>>> import numpy as np
>>> from numpy import linalg as LA
>>> np.set_printoptions(precision=2, suppress=True, linewidth=200, legacy="1.25")
>>> rd = lambda a: np.round(a, 2) + 0
>>> m1 = np.array([[1.2, 1.8, -0.2, 0.5],
...     [-1.2, -1.3, 0.1, -1.0],
...     [-0.6, 1.4, -0.6, 1.1]])
>>> rng = np.random.default_rng(17190)
>>> m1[0] = m1[1] + 0.1 * rng.normal(size=4)
>>> rd(m1)
array([[-1.17, -1.15,  0.11, -0.9 ],
       [-1.2 , -1.3 ,  0.1 , -1.  ],
       [-0.6 ,  1.4 , -0.6 ,  1.1 ]])
>>> Uu, sig, Vt = LA.svd(m1)
>>> np.argmax(sig[:-1] / (sig[1:] + 1e-6)) + 1
2
>>> rd(sig)
array([3.05, 1.5 , 0.03])
>>> B = Uu[:, :2] @ np.diag(sig[:2]) @ Vt[:2]
>>> rd(LA.norm(m1 - B) / LA.norm(m1))
0.01
>>> rd(B)
array([[-1.16, -1.16,  0.09, -0.9 ],
       [-1.2 , -1.29,  0.12, -1.  ],
       [-0.6 ,  1.4 , -0.6 ,  1.1 ]])
>>> LA.matrix_rank(m1, rtol=0.05)
2
>>> rd(LA.norm(m1[0], 1)), rd(LA.norm(m1[0], np.inf))
(3.33, 1.17)
>>> rd(LA.norm(m1[0] - m1[2]))
3.37
>>> rd(LA.norm(m1, 1)), rd(LA.norm(m1, np.inf))
(3.85, 3.7)
>>> LA.norm(m1, axis=1).argmax()
1
>>> rd(LA.norm(m1, axis=0))
array([1.78, 2.23, 0.62, 1.74])
>>> rd(LA.norm(m1) ** 2 / LA.norm(m1, 2) ** 2)
1.24
>>> mat = np.load("a.npy")
>>> mat
array([[0, 0, 2],
       [0, 0, 0],
       [3, 0, 0]])
>>> Uu, sig, Vt = LA.svd(mat)
>>> sig
array([3., 2., 0.])
>>> np.argmax(sig[:-1] / (sig[1:] + 1e-6)) + 1
2
>>> B = Uu[:, :2] @ np.diag(sig[:2]) @ Vt[:2]
>>> B
array([[0., 0., 2.],
       [0., 0., 0.],
       [3., 0., 0.]])
>>> rd(LA.norm(mat - B, 2)), sig[2]
(0.0, 0.0)
>>> LA.matrix_rank(B)
2
>>> rk = LA.matrix_rank(B)
>>> rk
2
>>> N = LA.svd(B)[2][rk:].T
>>> B @ N
array([[0.],
       [0.],
       [0.]])
>>> [int(LA.matrix_rank(B[:i])) for i in range(1, len(B) + 1)]
[1, 1, 2]
>>> [int(LA.matrix_rank(np.delete(B, i, axis=0))) for i in range(3)]
[1, 2, 1]
>>> np.allclose(B @ N, 0)
True
>>> (mat + mat.T) / 2
array([[0. , 0. , 2.5],
       [0. , 0. , 0. ],
       [2.5, 0. , 0. ]])
>>> np.allclose(mat, mat.T)
False
>>> np.allclose(mat @ mat.T, mat.T @ mat)
False
>>> LA.determinant(mat)
Traceback (most recent call last):
  File "<python-input-40>", line 1, in <module>
    LA.determinant(mat)
    ^^^^^^^^^^^^^^
AttributeError: module 'numpy.linalg' has no attribute 'determinant'
>>> rd(np.sort(np.abs(LA.eigvals(mat))))
array([0.  , 2.45, 2.45])
>>> B = np.array([[0, 2, 3], [4, 0, 1], [0, 4, 2]])
>>> np.einsum("ik,kj->ji", mat, B)
array([[0, 0, 0],
       [8, 0, 6],
       [4, 0, 9]])
>>> mat @ B
array([[0, 8, 4],
       [0, 0, 0],
       [0, 6, 9]])
>>> np.vstack([mat, B.T]).shape
(6, 3)
>>> np.einsum("ij->j", mat)
array([3, 0, 2])
>>> B.T @ mat.T
array([[0, 0, 0],
       [8, 0, 6],
       [4, 0, 9]])
>>> LA.matrix_rank(mat @ B)
2
>>> np.einsum("ij,ij->i", mat, mat)
array([4, 0, 9])
>>> cent = np.array([[-5, 1, -1], [-1, 4, 0]])
>>> A = np.repeat(cent, 26 // 2, axis=0)
>>> A = A + 0.3 * rng.normal(size=A.shape)
>>> rd(A)
array([[-4.69,  1.08, -0.94],
       [-4.91,  0.69, -1.02],
       [-5.3 ,  1.5 , -1.23],
       [-4.62,  1.01, -1.31],
       [-4.76,  0.7 , -0.77],
       [-5.54,  0.76, -0.55],
       [-4.34,  0.95, -0.37],
       [-5.07,  1.34, -1.25],
       [-5.32,  0.68, -1.06],
       [-5.18,  0.91, -0.84],
       [-5.35,  0.7 , -1.47],
       [-5.48,  0.7 , -1.18],
       [-5.05,  1.35, -0.36],
       [-0.86,  3.74,  0.21],
       [-0.75,  4.14,  0.53],
       [-0.93,  4.26,  0.1 ],
       [-0.86,  4.53, -0.46],
       [-0.64,  4.17,  0.  ],
       [-1.49,  3.88,  0.42],
       [-0.7 ,  4.47,  0.06],
       [-0.59,  3.6 ,  0.31],
       [-1.33,  3.94,  0.04],
       [-0.86,  4.09, -0.02],
       [-1.35,  4.38, -0.03],
       [-1.08,  3.83, -0.35],
       [-0.71,  3.72,  0.4 ]])
>>> x = np.array([-1, 3, 2])
>>> target = A @ x
>>> rd(LA.lstsq(A, target)[0])
array([-1.,  3.,  2.])
>>> target = target + 0.05 * rng.normal(size=26)
>>> rd(target)
array([ 6.06,  4.93,  7.32,  5.07,  5.32,  6.68,  6.44,  6.58,  5.2 ,  6.32,  4.57,  5.25,  8.41, 12.52, 14.25, 13.91, 13.48, 13.11, 13.91, 14.17, 12.01, 13.19, 13.1 , 14.36, 11.85, 12.61])
>>> coef, *_ = LA.lstsq(A, target)
>>> rd(A.T @ (target - A @ coef))
array([0., 0., 0.])
>>> [round(float(LA.norm(LA.solve(A.T @ A + lam * np.eye(3), A.T @ target))), 2) for lam in (0, 1, 10, 100)]
[3.73, 3.45, 3.07, 2.25]
>>> rd(coef)
array([-1.  ,  2.99,  1.99])
>>> F = np.eye(3, dtype=int)[rng.permutation(3)]
>>> F
array([[0, 0, 1],
       [1, 0, 0],
       [0, 1, 0]])
>>> LA.matrix_power(F, 2)
array([[0, 1, 0],
       [0, 0, 1],
       [1, 0, 0]])
>>> F @ np.ones(3)
array([1., 1., 1.])
>>> F.sum(axis=1)
array([1, 1, 1])
>>> rd(np.sort(np.abs(LA.eigvals(F)))[::-1])
array([1., 1., 1.])
>>> LA.matrix_power(F, 100)
array([[0, 0, 1],
       [1, 0, 0],
       [0, 1, 0]])
>>> p = np.eye(3)[1]
>>> for _ in range(5):
...     p = p @ F
...     print(p.round(2))
... 
[1. 0. 0.]
[0. 0. 1.]
[0. 1. 0.]
[1. 0. 0.]
[0. 0. 1.]
>>> cent = A[[7, 17]].astype(float)
>>> for _ in range(6):
...     labels = LA.norm(A[:, None] - cent, axis=-1).argmin(axis=1)
...     cent = np.array([A[labels == j].mean(axis=0) for j in range(2)])
... 
>>> labels
array([0, 0, 0, 0, 0, 0, 0, 0, 0, 0, 0, 0, 0, 1, 1, 1, 1, 1, 1, 1, 1, 1, 1, 1, 1, 1])
>>> rd(cent[1] - cent[0])
array([4.11, 3.11, 1.04])
>>> rd(cent)
array([[-5.05,  0.95, -0.95],
       [-0.94,  4.06,  0.09]])
>>> arr = np.load("test0.npy")
>>> arr
array([[6., 0., 5., 5.],
       [0., 6., 0., 0.],
       [5., 0., 6., 5.],
       [5., 0., 5., 6.]])
>>> low = LA.cholesky(arr)
>>> LA.eigvalsh(arr).min() > 0
True
>>> rd(np.diag(low) ** 2)
array([6.  , 6.  , 1.83, 1.45])
>>> rd(low @ low.T)
array([[6., 0., 5., 5.],
       [0., 6., 0., 0.],
       [5., 0., 6., 5.],
       [5., 0., 5., 6.]])
>>> x = np.ones(4)
>>> for _ in range(7):
...     x = arr @ x
...     x /= LA.norm(x)
...     print(round(x @ arr @ x, 2))
... 
15.55
15.93
15.99
16.0
16.0
16.0
16.0
>>> rd(x)
array([0.58, 0.  , 0.58, 0.58])
>>> T = np.stack([arr, -2 * arr, arr[::-1]])
>>> LA.matrix_rank(T.reshape(3, -1))
2
>>> rd(LA.norm(T, axis=(1, 2)))
array([17.15, 34.29, 17.15])
>>> rd(LA.det(T))
array([  96., 1536.,   96.])
>>> T.sum(axis=0)
array([[-1.,  0.,  0.,  1.],
       [ 5., -6.,  6.,  5.],
       [-5.,  6., -6., -5.],
       [ 1.,  0.,  0., -1.]])
>>> (T @ arr.T).shape
(3, 4, 4)
>>> T.shape
(3, 4, 4)
>>> labels = rng.permutation(4)
>>> B = arr[:, labels] * rng.choice([-1, 1], 4)
>>> B
array([[ 0.,  6., -5.,  5.],
       [ 6.,  0., -0.,  0.],
       [ 0.,  5., -5.,  6.],
       [ 0.,  5., -6.,  5.]])
>>> Uu, _, Vt = LA.svd(arr.T @ B)
>>> labels
array([1, 0, 3, 2])
>>> rd(LA.lstsq(arr, B)[0])
array([[ 0.,  1.,  0.,  0.],
       [ 1.,  0.,  0.,  0.],
       [ 0.,  0.,  0.,  1.],
       [ 0.,  0., -1.,  0.]])
>>> X = np.load("x.npy")
>>> X
array([[-3, -1,  1,  3],
       [ 0,  3,  2,  0],
       [ 0,  0, -2,  3],
       [ 0,  0,  0,  2]])
>>> labels = rng.permutation(4)
>>> labels
array([0, 2, 3, 1])
>>> B = X[labels][:, labels]
>>> np.trace(B)
0
>>> rd(np.sort(np.abs(LA.eigvals(B))))
array([2., 2., 3., 3.])
>>> evals, vecs = LA.eig(X)
>>> rd(np.sort(LA.eigvals(X.T)))
array([-3., -2.,  2.,  3.])
>>> rd(np.sort(LA.eigvals(X @ X)))
array([4., 4., 9., 9.])
>>> X.sum(axis=0)
array([-3,  2,  1,  8])
>>> X.mean(axis=0)
array([-0.75,  0.5 ,  0.25,  2.  ])
>>> LA.matrix_rank(X)
4
>>> np.diff(X, axis=0)
array([[ 3,  4,  1, -3],
       [ 0, -3, -4,  3],
       [ 0,  0,  2, -1]])
>>> np.count_nonzero(X)
9
>>> np.zeros(4, 4)
Traceback (most recent call last):
  File "<python-input-114>", line 1, in <module>
    np.zeros(4, 4)
    ~~~~~~~~^^^^^^
TypeError: Cannot interpret '4' as a data type
>>> B = X / LA.norm(X, axis=1, keepdims=True)
>>> cov = B @ B.T
>>> rd(cov)
array([[ 1.  , -0.06,  0.43,  0.67],
       [-0.06,  1.  , -0.31,  0.  ],
       [ 0.43, -0.31,  1.  ,  0.83],
       [ 0.67,  0.  ,  0.83,  1.  ]])
>>> rd(LA.norm(B, axis=1))
array([1., 1., 1., 1.])
>>> (np.abs(cov) > 0.9).astype(int)
array([[1, 0, 0, 0],
       [0, 1, 0, 0],
       [0, 0, 1, 0],
       [0, 0, 0, 1]])
>>> (cov - 2 * np.eye(4)).round(6).argmax(axis=1)
array([3, 3, 3, 2])
>>> J = np.cumsum(np.array([[-1, 5, 2],
...     [0, 5, 2],
...     [-4, 1, -1],
...     [3, -1, 3],
...     [-5, 5, 3],
...     [-1, -2, 0],
...     [2, 4, -4],
...     [-4, 2, 3],
...     [1, 0, 5],
...     [-3, 5, -5],
...     [4, -3, 1],
...     [-3, -1, -4],
...     [1, 4, 5],
...     [5, -2, -2],
...     [1, -2, -2],
...     [5, 0, 3],
...     [0, -2, -2],
...     [1, 2, 4],
...     [-3, 4, -5],
...     [1, 2, -4],
...     [4, -4, -2],
...     [3, -5, -1],
...     [-2, 2, -1],
...     [-2, -2, 0],
...     [-2, -5, -4]]), axis=0)
>>> J
array([[ -1,   5,   2],
       [ -1,  10,   4],
       [ -5,  11,   3],
       [ -2,  10,   6],
       [ -7,  15,   9],
       [ -8,  13,   9],
       [ -6,  17,   5],
       [-10,  19,   8],
       [ -9,  19,  13],
       [-12,  24,   8],
       [ -8,  21,   9],
       [-11,  20,   5],
       [-10,  24,  10],
       [ -5,  22,   8],
       [ -4,  20,   6],
       [  1,  20,   9],
       [  1,  18,   7],
       [  2,  20,  11],
       [ -1,  24,   6],
       [  0,  26,   2],
       [  4,  22,   0],
       [  7,  17,  -1],
       [  5,  19,  -2],
       [  3,  17,  -2],
       [  1,  12,  -6]])
>>> Xc = J - J.mean(axis=0)
>>> vecs = LA.svd(Xc)[2][:1]
>>> B = Xc - Xc @ vecs.T @ vecs
>>> rd(LA.norm(B) / LA.norm(Xc))
0.65
>>> rd(np.diag(vecs.T @ vecs))
array([0.5 , 0.14, 0.36])
>>> rd((Xc @ vecs.T).std(axis=0))
array([6.59])
>>> ang = np.radians(72)
>>> r_ = np.eye(3)
>>> r_[2, 2] = r_[0, 0] = np.cos(ang)
>>> r_[2, 0], r_[0, 2] = -np.sin(ang), np.sin(ang)
>>> rd(r_)
array([[ 0.31,  0.  ,  0.95],
       [ 0.  ,  1.  ,  0.  ],
       [-0.95,  0.  ,  0.31]])
>>> B = J @ r_.T
>>> rd(LA.svd(J, compute_uv=False)), rd(LA.svd(B, compute_uv=False))
(array([98.05, 29.62, 14.43]), array([98.05, 29.62, 14.43]))
